>>> import numpy as np
>>> import numpy.linalg as la
>>> np.set_printoptions(precision=2, suppress=True, linewidth=200)
>>> data = np.loadtxt("layer7.csv", delimiter=",")
>>> data.round(2) + 0
array([[-0.52, -0.23,  0.53,  0.1 ,  0.  ,  0.34, -0.13, -0.1 ,  0.09, -0.25, -0.22],
       [ 0.52, -0.26,  0.22,  0.52,  0.05,  0.23,  0.05,  0.34,  0.02, -0.32,  0.1 ],
       [ 0.32, -0.04, -0.09, -0.52,  0.24,  0.57, -0.06, -0.09,  0.31, -0.1 ,  0.22],
       [ 0.35,  0.47,  0.53, -0.24, -0.2 , -0.1 ,  0.03,  0.22, -0.04,  0.03, -0.4 ],
       [-0.07, -0.18, -0.37, -0.05, -0.43,  0.1 , -0.41,  0.21, -0.15, -0.34, -0.26],
       [ 0.1 ,  0.01, -0.05,  0.14,  0.17, -0.54, -0.34, -0.03,  0.63, -0.23, -0.01],
       [ 0.2 , -0.32,  0.31, -0.31,  0.19, -0.25, -0.37, -0.41, -0.31, -0.13, -0.03],
       [ 0.2 , -0.53, -0.06, -0.12,  0.  , -0.27,  0.38,  0.04, -0.3 ,  0.  , -0.05],
       [-0.12,  0.38, -0.09, -0.15,  0.27, -0.1 , -0.11,  0.28, -0.42, -0.53,  0.27],
       [-0.15,  0.04,  0.21, -0.08, -0.32, -0.16,  0.45, -0.2 ,  0.15, -0.42,  0.44],
       [-0.25, -0.25,  0.01, -0.38,  0.29, -0.13,  0.26,  0.54,  0.25, -0.06, -0.26],
       [-0.17, -0.05,  0.25,  0.15,  0.36, -0.03, -0.22,  0.27, -0.15,  0.34,  0.37],
       [ 0.  , -0.19,  0.17, -0.26, -0.52, -0.09, -0.29,  0.33,  0.1 ,  0.25,  0.44]])
>>> la.svd(data, compute_uv=False)
array([1., 1., 1., 1., 1., 1., 1., 1., 1., 1., 1.])
>>> np.round(la.pinv(data), 2) + 0
array([[-0.52,  0.52,  0.32,  0.35, -0.07,  0.1 ,  0.2 ,  0.2 , -0.12, -0.15, -0.25, -0.17,  0.  ],
       [-0.23, -0.26, -0.04,  0.47, -0.18,  0.01, -0.32, -0.53,  0.38,  0.04, -0.25, -0.05, -0.19],
       [ 0.53,  0.22, -0.09,  0.53, -0.37, -0.05,  0.31, -0.06, -0.09,  0.21,  0.01,  0.25,  0.17],
       [ 0.1 ,  0.52, -0.52, -0.24, -0.05,  0.14, -0.31, -0.12, -0.15, -0.08, -0.38,  0.15, -0.26],
       [ 0.  ,  0.05,  0.24, -0.2 , -0.43,  0.17,  0.19,  0.  ,  0.27, -0.32,  0.29,  0.36, -0.52],
       [ 0.34,  0.23,  0.57, -0.1 ,  0.1 , -0.54, -0.25, -0.27, -0.1 , -0.16, -0.13, -0.03, -0.09],
       [-0.13,  0.05, -0.06,  0.03, -0.41, -0.34, -0.37,  0.38, -0.11,  0.45,  0.26, -0.22, -0.29],
       [-0.1 ,  0.34, -0.09,  0.22,  0.21, -0.03, -0.41,  0.04,  0.28, -0.2 ,  0.54,  0.27,  0.33],
       [ 0.09,  0.02,  0.31, -0.04, -0.15,  0.63, -0.31, -0.3 , -0.42,  0.15,  0.25, -0.15,  0.1 ],
       [-0.25, -0.32, -0.1 ,  0.03, -0.34, -0.23, -0.13,  0.  , -0.53, -0.42, -0.06,  0.34,  0.25],
       [-0.22,  0.1 ,  0.22, -0.4 , -0.26, -0.01, -0.03, -0.05,  0.27,  0.44, -0.26,  0.37,  0.44]])
>>> round(float(data[:, 5] @ data[:, 8]), 2)
-0.0
>>> np.round(data.T @ data, 2) + 0
array([[1., 0., 0., 0., 0., 0., 0., 0., 0., 0., 0.],
       [0., 1., 0., 0., 0., 0., 0., 0., 0., 0., 0.],
       [0., 0., 1., 0., 0., 0., 0., 0., 0., 0., 0.],
       [0., 0., 0., 1., 0., 0., 0., 0., 0., 0., 0.],
       [0., 0., 0., 0., 1., 0., 0., 0., 0., 0., 0.],
       [0., 0., 0., 0., 0., 1., 0., 0., 0., 0., 0.],
       [0., 0., 0., 0., 0., 0., 1., 0., 0., 0., 0.],
       [0., 0., 0., 0., 0., 0., 0., 1., 0., 0., 0.],
       [0., 0., 0., 0., 0., 0., 0., 0., 1., 0., 0.],
       [0., 0., 0., 0., 0., 0., 0., 0., 0., 1., 0.],
       [0., 0., 0., 0., 0., 0., 0., 0., 0., 0., 1.]])
>>> la.norm(data, axis=0)
array([1., 1., 1., 1., 1., 1., 1., 1., 1., 1., 1.])
>>> hat = data @ la.solve(data.T @ data, data.T)
>>> np.diag(hat)
array([0.88, 0.95, 0.94, 0.94, 0.79, 0.92, 0.85, 0.65, 0.89, 0.84, 0.86, 0.64, 0.86])
>>> la.matrix_rank(np.eye(13) - hat)
np.int64(2)
>>> round(float(np.trace(hat)), 2)
11.0
>>> hat @ data[:, 2]
array([ 0.53,  0.22, -0.09,  0.53, -0.37, -0.05,  0.31, -0.06, -0.09,  0.21,  0.01,  0.25,  0.17])
>>> A2 = data / la.norm(data, axis=1, keepdims=True)
>>> G = A2 @ A2.T
>>> (G - 2 * np.eye(13)).round(6).argmax(axis=1)
array([ 6,  7,  6, 12, 12,  6,  7,  6, 11, 12,  7, 12, 11])
>>> la.norm(A2, axis=1)
array([1., 1., 1., 1., 1., 1., 1., 1., 1., 1., 1., 1., 1.])
>>> x0 = np.array([0, 3, 3, 1, -3, -3, 2, -1, 2, 0, 1])
>>> target = data @ x0
>>> target
array([-0.24, -0.54, -2.53,  3.02, -2.33,  1.71, -1.14, -1.01, -0.85,  3.95, -1.37, -0.85,  1.25])
>>> np.round(la.solve(data.T @ data, data.T @ target), 2) + 0
array([ 0.,  3.,  3.,  1., -3., -3.,  2., -1.,  2.,  0.,  1.])
>>> np.round(la.pinv(data) @ data, 2) + 0
array([[1., 0., 0., 0., 0., 0., 0., 0., 0., 0., 0.],
       [0., 1., 0., 0., 0., 0., 0., 0., 0., 0., 0.],
       [0., 0., 1., 0., 0., 0., 0., 0., 0., 0., 0.],
       [0., 0., 0., 1., 0., 0., 0., 0., 0., 0., 0.],
       [0., 0., 0., 0., 1., 0., 0., 0., 0., 0., 0.],
       [0., 0., 0., 0., 0., 1., 0., 0., 0., 0., 0.],
       [0., 0., 0., 0., 0., 0., 1., 0., 0., 0., 0.],
       [0., 0., 0., 0., 0., 0., 0., 1., 0., 0., 0.],
       [0., 0., 0., 0., 0., 0., 0., 0., 1., 0., 0.],
       [0., 0., 0., 0., 0., 0., 0., 0., 0., 1., 0.],
       [0., 0., 0., 0., 0., 0., 0., 0., 0., 0., 1.]])
>>> np.round(la.lstsq(data, target)[0], 2) + 0
array([ 0.,  3.,  3.,  1., -3., -3.,  2., -1.,  2.,  0.,  1.])
>>> rng = np.random.default_rng(3151)
>>> target = target + 0.1 * rng.normal(size=13)
>>> target
array([-0.31, -0.41, -2.49,  3.1 , -2.25,  1.77, -1.13, -1.01, -0.88,  4.  , -1.43, -0.7 ,  1.2 ])
>>> b, *_ = la.lstsq(data, target)
>>> round(float(la.norm(target - data @ b)), 2)
0.19
>>> b
array([ 0.13,  3.01,  3.05,  1.08, -2.98, -3.01,  1.95, -0.95,  2.  , -0.03,  1.04])
>>> X = np.loadtxt("run8.csv", delimiter=",")
>>> X.round(2) + 0
array([[ -0.56,  -2.05,   3.59,  -4.64,  -2.93,   3.61,  -5.69,  -1.9 ,  -4.13,   1.  ,  -4.71],
       [ -5.69,   4.08,  -3.12,  -5.06,  -3.35,   2.57,   0.02,   5.46,  -1.72,  -1.16,  -0.44],
       [ -0.24,  -0.79,   1.7 ,   3.7 ,  -3.88,   0.55,   3.91,  -5.32,   3.62,   0.8 ,   3.51],
       [  0.97,  -6.9 ,   8.71,  -1.54,   0.13,   4.58,  -7.44,  -5.11,  -3.11,   0.75,  -6.53],
       [ -2.18,   0.01,  -4.82,   3.86,   2.97,  -4.39,   4.87,   5.68,   4.57,  -7.85,   8.04],
       [ -2.01,  -3.8 ,  -0.83,  -0.41,   6.45,  -1.79,  -3.21,   7.66,  -0.39,  -8.79,   1.11],
       [ -2.78,  -1.53,  -3.35,  -1.26,   5.19,  -2.48,  -1.79,   9.15,  -0.32,  -8.87,   2.51],
       [  0.2 ,  -8.  ,   8.39,   1.43,   3.42,   3.33,  -5.57,  -3.08,  -0.59,  -2.02,  -4.41],
       [  2.08,  -4.06,   3.71,   4.76,  -1.66,  -0.39,   1.7 ,  -6.7 ,   3.21,  -0.44,   2.93],
       [ -2.82,  -3.01,   2.94,  -0.21,   1.88,   2.37,  -2.21,   1.82,   0.  ,  -2.96,  -1.62],
       [ -0.39,  -2.53,   3.76,   6.07,  -2.3 ,   1.08,   4.53,  -6.37,   5.23,   0.53,   3.46],
       [ -0.58,  -4.21,   2.82,  -0.22,   2.19,   0.8 ,  -3.44,   0.83,  -0.73,  -3.65,  -1.11],
       [ -1.4 ,  -3.09,   2.62,  -2.62,   0.96,   2.04,  -4.72,   1.51,  -2.42,  -2.59,  -2.86],
       [  0.88,  -1.96,  -3.14,  -0.48,   2.17,  -4.03,  -1.44,   4.04,  -0.42,  -6.86,   3.96],
       [  2.99,  -1.64,   2.8 ,   4.64,  -6.51,  -0.29,   4.  , -10.52,   3.6 ,   2.99,   4.23],
       [ -0.06,  -3.84,   4.14,   1.95,  -0.39,   1.54,  -0.89,  -3.43,   1.15,  -0.93,  -0.17],
       [  3.48,  -1.56,   0.96,  -0.32,  -5.32,  -1.03,  -0.88,  -6.41,  -0.81,   1.  ,   1.9 ],
       [ -1.42,   1.96,   0.01,  -0.97,  -6.51,   1.88,   1.98,  -3.55,   0.46,   2.33,   1.29],
       [  3.53,  -0.96,   1.6 ,  -6.34,  -7.21,   1.2 ,  -6.31,  -5.74,  -6.05,   2.89,  -3.14],
       [ -1.7 ,  -0.96,  -0.67,  -1.83,   0.29,   0.03,  -1.79,   2.99,  -0.98,  -3.63,   0.5 ],
       [ -1.98,  -1.7 ,   0.14,  -7.12,   1.23,   1.67,  -7.82,   5.73,  -5.85,  -3.96,  -4.43],
       [  2.55,  -1.87,   1.96,   7.43,  -4.77,  -1.64,   6.56,  -9.52,   6.13,   1.19,   6.85],
       [  1.22,  -2.94,   0.93,   0.43,  -0.28,  -1.1 ,  -1.51,  -1.29,  -0.09,  -2.84,   1.57],
       [  0.4 ,   0.97,   0.11,  -5.1 ,  -6.45,   1.71,  -3.13,  -2.82,  -3.81,   2.03,  -1.65],
       [ -1.79,  -2.84,   2.21,   0.9 ,   1.26,   1.15,  -0.94,   0.69,   0.87,  -2.98,   0.12]])
>>> # rank 5
>>> f, g = X[7], X[13]
>>> round(float(f @ g), 2)
-24.9
>>> pr = (f @ g) / (f @ f) * f
>>> np.round(la.norm(f + g) ** 2 + la.norm(f - g) ** 2, 2)
np.float64(681.02)
>>> pr
array([-0.02,  0.89, -0.93, -0.16, -0.38, -0.37,  0.62,  0.34,  0.07,  0.23,  0.49])
